$ ipython --no-banner

In [1]: import numpy as np

In [2]: from numpy import linalg as LA

In [3]: np.set_printoptions(precision=1, suppress=True, linewidth=200, legacy="1.25")

In [4]: X = np.load("m.npy")

In [5]: print(X)
[[ 3  0  0]
 [ 0 -2  0]
 [ 0  0 -2]]

In [6]: u = np.array([1, 2, 0])

In [7]: B = X + np.outer(u, np.eye(3)[1])

In [8]: print(round(LA.det(B) / LA.det(X), 1), round(1 + LA.solve(X, u)[1], 1))
0.0 0.0

In [9]: u = np.array([-2, -3, 0])

In [10]: F = 2 * np.eye(3) + np.outer(u, u)

In [11]: print(F)
[[ 6.  6.  0.]
 [ 6. 11.  0.]
 [ 0.  0.  2.]]

In [12]: # equal to its transpose

In [13]: Uu, sig, VT = LA.svd(F, full_matrices=False)

In [14]: print(sig / sig[0])
[1.  0.1 0.1]

In [15]: print((sig > 1e-8).sum())
3

In [16]: print(np.cumsum(sig ** 2) / np.sum(sig ** 2))
[1. 1. 1.]

In [17]: print(np.round(VT @ VT.T, 1) + 0)
[[1. 0. 0.]
 [0. 1. 0.]
 [0. 0. 1.]]

In [18]: Q, V = LA.qr(F[:, :1])[0], LA.qr(F[:, 1:])[0]

In [19]: sig = LA.svd(Q.T @ V, compute_uv=False)

In [20]: print(np.degrees(np.arccos(sig.clip(0, 1))))
[16.4]

In [21]: x = np.ones(3)

In [22]: for _ in range(7):
    ...:     x = F @ x
    ...:     x /= LA.norm(x)
    ...:     print(round(x @ F @ x, 1))
    ...: 
14.9
15.0
15.0
15.0
15.0
15.0
15.0

In [23]: print(round(float(LA.eigvalsh(F)[-1]), 1))
15.0

In [24]: print(x.round(1) + 0)
[0.6 0.8 0. ]

In [25]: print(np.abs(F).max())
11.0

In [26]: print(np.diff(F, axis=0))
[[  0.   5.   0.]
 [ -6. -11.   2.]]

In [27]: print(round(float(LA.norm(F)), 1))
15.3

In [28]: print(F.shape)
(3, 3)

In [29]: print(np.unravel_index(np.abs(F).argmax(), F.shape))
(1, 1)

In [30]: F[3]
---------------------------------------------------------------------------
IndexError                                Traceback (most recent call last)
Cell In[30], line 1
----> 1 F[3]

IndexError: index 3 is out of bounds for axis 0 with size 3

In [31]: print(LA.matrix_rank(F))
3

In [32]: print(F.mean(axis=0))
[4.  5.7 0.7]

In [33]: np.zeros(3, 3)
---------------------------------------------------------------------------
TypeError                                 Traceback (most recent call last)
Cell In[33], line 1
----> 1 np.zeros(3, 3)

TypeError: Cannot interpret '3' as a data type

In [34]: print(LA.svd(F, compute_uv=False))
[15.  2.  2.]

In [35]: arr = np.load("w.npy")

In [36]: print(arr)
[[ 0 -3  0]
 [ 2  0  0]
 [ 0  0  1]]

In [37]: # 2 groups of indices that never mix

In [38]: B = np.array([[3, 4, 2], [2, 5, 0], [2, 1, 3]])

In [39]: print(np.einsum("ik,kj->ji", arr, B))
[[ -6   6   2]
 [-15   8   1]
 [  0   4   3]]

In [40]: print(np.einsum("ij->j", arr))
[ 2 -3  1]

In [41]: print(B.T @ arr.T)
[[ -6   6   2]
 [-15   8   1]
 [  0   4   3]]

In [42]: Uu, sig, VT = LA.svd(arr, full_matrices=False)

In [43]: print(sig / sig[0])
[1.  0.7 0.3]

In [44]: print(Uu.T @ Uu)
[[1. 0. 0.]
 [0. 1. 0.]
 [0. 0. 1.]]

In [45]: print(np.round(np.sqrt((sig ** 2).sum()), 1), np.round(LA.norm(arr), 1))
3.7 3.7

In [46]: print(np.abs(VT[0]))
[0. 1. 0.]

In [47]: print(VT @ VT.T)
[[1. 0. 0.]
 [0. 1. 0.]
 [0. 0. 1.]]

In [48]: hat = np.triu(np.array([[-3, -1, -3], [2, 2, 3], [3, -2, 2]]), 1) + np.eye(3)

In [49]: B = hat @ arr @ LA.inv(hat)

In [50]: print(np.round(LA.det(B), 1))
6.0

In [51]: print(B)
[[-2. -5.  6.]
 [ 2.  2.  3.]
 [ 0.  0.  1.]]

In [52]: print(np.poly(B))
[ 1. -1.  6. -6.]

In [53]: print(hat @ arr - arr @ hat)
[[-2.  0.  6.]
 [ 0.  2.  9.]
 [ 0.  0.  0.]]

In [54]: x = np.array([0, 3, 1])

In [55]: target = B @ x

In [56]: print(target)
[-9.  9.  1.]

In [57]: print(LA.solve(B, 4 * target))
[-0. 12.  4.]

In [58]: u = np.array([2, -1, -1])

In [59]: B = arr + np.outer(u, np.eye(3)[2])

In [60]: print(np.round(LA.det(B) / LA.det(arr), 1), np.round(1 + LA.solve(arr, u)[2], 1))
0.0 0.0

In [61]: print(B)
[[ 0. -3.  2.]
 [ 2.  0. -1.]
 [ 0.  0.  0.]]

In [62]: print(LA.matrix_rank(B - arr))
1

In [63]: feats = np.loadtxt("block19.csv", delimiter=",")

In [64]: print(feats)
[[-2.9 -0.8  2.6]
 [ 0.2 -3.9 -1. ]
 [ 2.7 -0.6  2.9]]

In [65]: Q, V = LA.qr(feats[:, :1])[0], LA.qr(feats[:, 1:])[0]

In [66]: sig = LA.svd(Q.T @ V, compute_uv=False)

In [67]: print((sig > 0.9).sum())
0

In [68]: print(np.degrees(np.arccos(sig.clip(0, 1))))
[90.]

In [69]: print(sig.round(1) + 0)
[0.]

In [70]: mat = np.array([[13, -11, 0], [-11, 13, -4], [0, -4, 13]])

In [71]: # symmetric

In [72]: rng = np.random.default_rng(41)

In [73]: B = mat + rng.integers(-2, 3, (3, 2)) @ rng.integers(-2, 3, (2, 3))

In [74]: print(B)
[[ 16 -13  -3]
 [-11  15  -7]
 [ -5   2  14]]

In [75]: print(LA.matrix_rank(B - mat, tol=1e-8))
2

In [76]: print(np.round(LA.svd(B - mat, compute_uv=False), 1) + 0)
[8.9 4.3 0. ]

In [77]: print(B - mat)
[[ 3 -2 -3]
 [ 0  2 -3]
 [-5  6  1]]

In [78]: print(np.abs(B - mat).sum(axis=1))
[ 8  5 12]

In [79]: B = LA.inv(mat)

In [80]: print(round(LA.det(mat) * LA.det(B), 1))
1.0

In [81]: print(B)
[[0.4 0.3 0.1]
 [0.3 0.4 0.1]
 [0.1 0.1 0.1]]

In [82]: print((np.abs(B) > 1e-9).astype(int))
[[1 1 1]
 [1 1 1]
 [1 1 1]]

In [83]: print(round(float(LA.slogdet(mat)[0]), 1))
1.0

In [84]: print(round(float(LA.cond(mat)), 1))
19.1

In [85]: print(np.allclose(B, mat.T))
False

In [86]: Q, V = LA.qr(mat[:, :2])[0], LA.qr(mat[:, 2:])[0]

In [87]: sig = LA.svd(Q.T @ V, compute_uv=False)

In [88]: print(sig)
[0.9]

In [89]: Q = mat.astype(float).copy()

In [90]: for j in range(3):
    ...:     Q[:, j] -= Q[:, :j] @ (Q[:, :j].T @ Q[:, j])
    ...:     Q[:, j] /= LA.norm(Q[:, j])
    ...: 

In [91]: print(Q)
[[ 0.8  0.4  0.5]
 [-0.6  0.4  0.6]
 [ 0.  -0.8  0.6]]

In [92]: J = np.load("dump.npy")

In [93]: print(J)
[[ 1.3 -1.  -1. ]
 [ 0.  -0.7 -1. ]
 [ 1.  -1.  -0.7]]

In [94]: print(LA.eigvals(J))
[-1.3  0.9  0.3]

In [95]: print(round(LA.eigvals(J).sum().real, 1))
-0.1

In [96]: print(np.poly(J))
[ 1.   0.1 -1.3  0.4]

In [97]: print(round(np.einsum("ii->", J), 1))
-0.1

In [98]: ev, V = LA.eigh(mat)

In [99]: x = np.array([0, -1, 1])

In [100]: print(np.abs(mat).sum(axis=1).max(), round(np.abs(ev).max(), 1))
28 24.7

In [101]: print(LA.eigvalsh(mat[1:, 1:]))
[ 9. 17.]

In [102]: print(np.round(V * np.abs(ev) @ V.T, 1) + 0)
[[ 13. -11.   0.]
 [-11.  13.  -4.]
 [  0.  -4.  13.]]

In [103]: m1 = np.load("run19.npy")

In [104]: print(m1)
[[1 3 5 2]
 [2 1 3 5]
 [5 2 1 3]
 [3 5 2 1]]

In [105]: print(m1 - m1[0])
[[ 0  0  0  0]
 [ 1 -2 -2  3]
 [ 4 -1 -4  1]
 [ 2  2 -3 -1]]

In [106]: print(np.abs(m1).max())
5

In [107]: print(round(float(LA.norm(m1)), 1))
12.5

In [108]: data = np.array([[0.0, -2.0], [-2.0, 0.0]])

In [109]: B = LA.inv(data)

In [110]: print(B)
[[-0.  -0.5]
 [-0.5 -0. ]]

In [111]: print(round(LA.det(data) * LA.det(B), 1))
1.0

In [112]: print(round(LA.slogdet(data)[0], 1))
-1.0

In [113]: print(np.round(LA.cond(data), 1))
1.0

In [114]: print(data @ B)
[[1. 0.]
 [0. 1.]]

In [115]: print((np.abs(B) > 1e-9).astype(int))
[[0 1]
 [1 0]]

In [116]: print(LA.det(data) * B)
[[0. 2.]
 [2. 0.]]

In [117]: print(np.allclose(B, data.T))
False

In [118]: ev, V = LA.eig(data)

In [119]: print(np.sort(LA.eigvals(LA.inv(data))))
[-0.5  0.5]

In [120]: print(np.round(data @ V[:, 0] - ev[0] * V[:, 0], 1) + 0)
[0. 0.]

In [121]: x = np.array([-5, 1])

In [122]: target = data @ x

In [123]: coef, lr = np.zeros(2), 1 / LA.norm(data, 2) ** 2

In [124]: for i in range(60):
     ...:     coef -= lr * data.T @ (data @ coef - target)
     ...:     if i % 10 == 0: print(i, round(LA.norm(data @ coef - target), 1))
     ...: 
0 0.0
10 0.0
20 0.0
30 0.0
40 0.0
50 0.0

In [125]: print(round(LA.cond(data), 1))
1.0

In [126]: x = np.array([3, 5])

In [127]: print(data @ np.eye(2)[1])
[-2.  0.]

In [128]: print(data @ np.ones(2))
[-2. -2.]

In [129]: print(data @ x)
[-10.  -6.]

In [130]: print(np.sign((data @ x).round(6)))
[-1. -1.]

In [131]: print(data * x)
[[  0. -10.]
 [ -6.   0.]]

In [132]: print(LA.norm(data @ x) <= LA.norm(data, 2) * LA.norm(x) + 1e-9)
True
